$ python3 -q
>>> import numpy as np
>>> import numpy.linalg as la
>>> np.set_printoptions(precision=1, suppress=True, linewidth=100)
>>> rnd = lambda a: np.round(a, 1) + 0
>>> K = np.loadtxt("x.csv", delimiter=",")
>>> K
array([[1. , 0. ],
       [0.5, 0.5]])
>>> # triangular
>>> out = np.array([[4, 5], [3, -9]])
>>> print(la.matrix_rank(K @ out))
2
>>> np.einsum("ik,kj->ij", K, out)
array([[ 4. ,  5. ],
       [ 3.5, -2. ]])
>>> w, V = la.eig(K)
>>> rnd(np.sort(la.eigvals(la.inv(K))))
array([1., 2.])
>>> rnd(np.sort(la.eigvals(K.T)))
array([0.5, 1. ])
>>> rnd(np.sort(la.eigvals(K @ K)))
array([0.2, 1. ])
>>> rnd(np.sort(np.abs(la.eigvals(K)))[::-1])
array([1. , 0.5])
>>> print(K.sum(axis=1))
[1. 1.]
>>> K @ np.ones(2)
array([1., 1.])
>>> p = np.eye(2)[1]
>>> for _ in range(3):
...     p = p @ K
...     print(p.round(1))
... 
[0.5 0.5]
[0.8 0.2]
[0.9 0.1]
>>> P = np.triu(np.array([[3, -5], [-5, 9]]), 1) + np.eye(2)
>>> out = P @ K @ la.inv(P)
>>> out
array([[ -1.5, -10. ],
       [  0.5,   3. ]])
>>> feats = np.array([[3, 1, 3], [1, 0, 0], [0, 3, 1]])
>>> feats[-1] = feats[0] + -3 * feats[1]
>>> feats
array([[3, 1, 3],
       [1, 0, 0],
       [0, 1, 3]])
>>> Uu, sv, Vh = la.svd(feats)
>>> V = Vh[:(sv > 1e-8).sum()]
>>> rng = np.random.default_rng(42)
>>> x = feats[2] + 5 * feats[1] + rng.integers(2) * np.eye(3)[2]
>>> print(x)
[5. 1. 3.]
>>> rnd(la.norm(x - V.T @ V @ x))
np.float64(0.0)
>>> np.abs(np.diag(la.qr(feats)[1])) > 1e-9
array([ True,  True, False])
>>> print(rnd(np.trace(la.pinv(feats) @ feats)))
2.0
>>> np.argsort(-la.norm(feats, axis=0).round(6), kind="stable")[:3]
array([2, 0, 1])
>>> rnd(la.norm(feats, 2) / la.norm(feats))
np.float64(0.9)
>>> la.matrix_rank(feats, rtol=0.1)
np.int64(2)
>>> W0 = np.load("out11.npy")
>>> W0
array([[ 1, -2,  4],
       [ 1, -1,  1],
       [ 1,  0,  0]])
>>> th = np.radians(135)
>>> Rm = np.eye(3)
>>> Rm[1, 1] = Rm[0, 0] = np.cos(th)
>>> Rm[1, 0], Rm[0, 1] = -np.sin(th), np.sin(th)
>>> rnd(Rm)
array([[-0.7,  0.7,  0. ],
       [-0.7, -0.7,  0. ],
       [ 0. ,  0. ,  1. ]])
>>> out = W0 @ Rm.T
>>> rnd(np.abs(out - W0).max(axis=0))
array([3.1, 2.7, 0. ])
>>> rnd(la.det(Rm)), rnd(np.trace(Rm))
(np.float64(1.0), np.float64(-0.4))
>>> rnd(out)
array([[-2.1,  0.7,  4. ],
       [-1.4,  0. ,  1. ],
       [-0.7, -0.7,  0. ]])
>>> x = np.array([6, 1, 5])
>>> rhs = Rm @ x
>>> rnd(rhs)
array([-3.5, -4.9,  5. ])
>>> rnd(la.solve(Rm.T, Rm[1]))
array([0., 1., 0.])
>>> rnd(la.solve(Rm, rhs))
array([6., 1., 5.])
>>> rnd(la.solve(Rm, 2 * rhs))
array([12.,  2., 10.])
>>> X = np.load("dump.npy")
>>> rnd(X)
array([[ 0.2,  0.1,  0.1],
       [ 0.7,  0.6,  0.3],
       [ 0.6,  0.5,  0.2],
       [-0.2, -0.2, -0.1]])
>>> Uu, sv, Vh = la.svd(X)
>>> V = Vh[:(sv > 1e-8).sum()]
>>> x = X[3] + -2 * X[0] + rng.integers(2) * np.eye(3)[2]
>>> rnd(x)
array([-0.6, -0.5,  0.8])
>>> rnd(V.T @ V)
array([[0.5, 0.5, 0.2],
       [0.5, 0.4, 0.2],
       [0.2, 0.2, 0.1]])
>>> np.allclose(V.T @ V @ x, x)
False
>>> la.matrix_rank(np.vstack([X, x]))
np.int64(2)
>>> rnd(np.diag(V.T @ V))
array([0.5, 0.4, 0.1])
>>> r0, g = X[1], X[2]
>>> rnd(r0 @ g)
np.float64(0.8)
>>> p = (r0 @ g) / (r0 @ r0) * r0
>>> rnd(la.norm(r0 + g) ** 2 + la.norm(r0 - g) ** 2)
np.float64(3.2)
>>> print(la.matrix_rank(np.outer(r0, g)))
1
>>> rank = la.matrix_rank(X)
>>> print(rank)
1
>>> null = la.svd(X)[2][rank:].T
>>> [int(la.matrix_rank(X[:i])) for i in range(1, len(X) + 1)]
[1, 1, 1, 1]
>>> rnd(null @ null.T)
array([[ 0.5, -0.5, -0.2],
       [-0.5,  0.6, -0.2],
       [-0.2, -0.2,  0.9]])
>>> mat = np.array([[4, 0, 0, 0], [5, 2, 0, 0], [4, 4, 0, 0], [0, 5, 4, 0]])
>>> # looks like rank 3
>>> x = np.array([2, 2])
>>> rhs = K @ x
>>> rhs
array([2., 2.])
>>> rnd(la.solve(K, rhs + K[:, 0]))
array([3., 2.])
>>> rnd(la.solve(K, -3 * rhs))
array([-6., -6.])
>>> rnd(la.solve(K.T, K[0]))
array([1., 0.])
>>> out = mat / np.sqrt((mat ** 2).mean(axis=1, keepdims=True))
>>> la.matrix_rank(mat - mat.mean(axis=1, keepdims=True))
np.int64(3)
>>> rnd(la.norm(out, axis=1))
array([2., 2., 2., 2.])
>>> print(rnd(mat - mat.mean(axis=1, keepdims=True)))
[[ 3.  -1.  -1.  -1. ]
 [ 3.2  0.2 -1.8 -1.8]
 [ 2.   2.  -2.  -2. ]
 [-2.2  2.8  1.8 -2.2]]
>>> out[0]
array([2., 0., 0., 0.])
>>> E = np.load("case4.npy")
>>> E
array([[3.1, 3. , 1. , 3. ],
       [2. , 1.1, 2. , 3. ],
       [3. , 2. , 0.1, 2. ],
       [3. , 3. , 1. , 3.1]])
>>> z = rng.permutation(4)
>>> z
array([2, 0, 3, 1])
>>> out = E[z][:, z]
>>> rnd(la.det(out)), rnd(la.det(E[z]))
(np.float64(0.9), np.float64(-0.9))
>>> rnd(np.sort(np.abs(la.eigvals(out))))
array([0.1, 1. , 1. , 9.2])
>>> out
array([[0.1, 3. , 2. , 2. ],
       [1. , 3.1, 3. , 3. ],
       [1. , 3. , 3.1, 3. ],
       [2. , 2. , 3. , 1.1]])
>>> print(rnd(la.svd(out, compute_uv=False)))
[9.4 1.9 0.7 0.1]
>>> out.sum(axis=0)
array([ 4.1, 11.1, 11.1,  9.1])
>>> print(rnd(np.diff(out, axis=0)))
[[ 0.9  0.1  1.   1. ]
 [ 0.  -0.1  0.1  0. ]
 [ 1.  -1.  -0.1 -1.9]]
>>> rnd(la.norm(out))
np.float64(9.6)
>>> np.unravel_index(np.abs(E).argmax(), E.shape)
(np.int64(0), np.int64(0))
>>> print(np.count_nonzero(E))
16
>>> rnd(E - E[0])
array([[ 0. ,  0. ,  0. ,  0. ],
       [-1.1, -1.9,  1. ,  0. ],
       [-0.1, -1. , -0.9, -1. ],
       [-0.1,  0. ,  0. ,  0.1]])
>>> rnd(la.svd(E, compute_uv=False))
array([9.4, 1.9, 0.7, 0.1])
>>> la.matrix_rank(E)
np.int64(4)
>>> E[:, 4]
Traceback (most recent call last):
  File "<python-input-103>", line 1, in <module>
    E[:, 4]
    ~^^^^^^
IndexError: index 4 is out of bounds for axis 1 with size 4
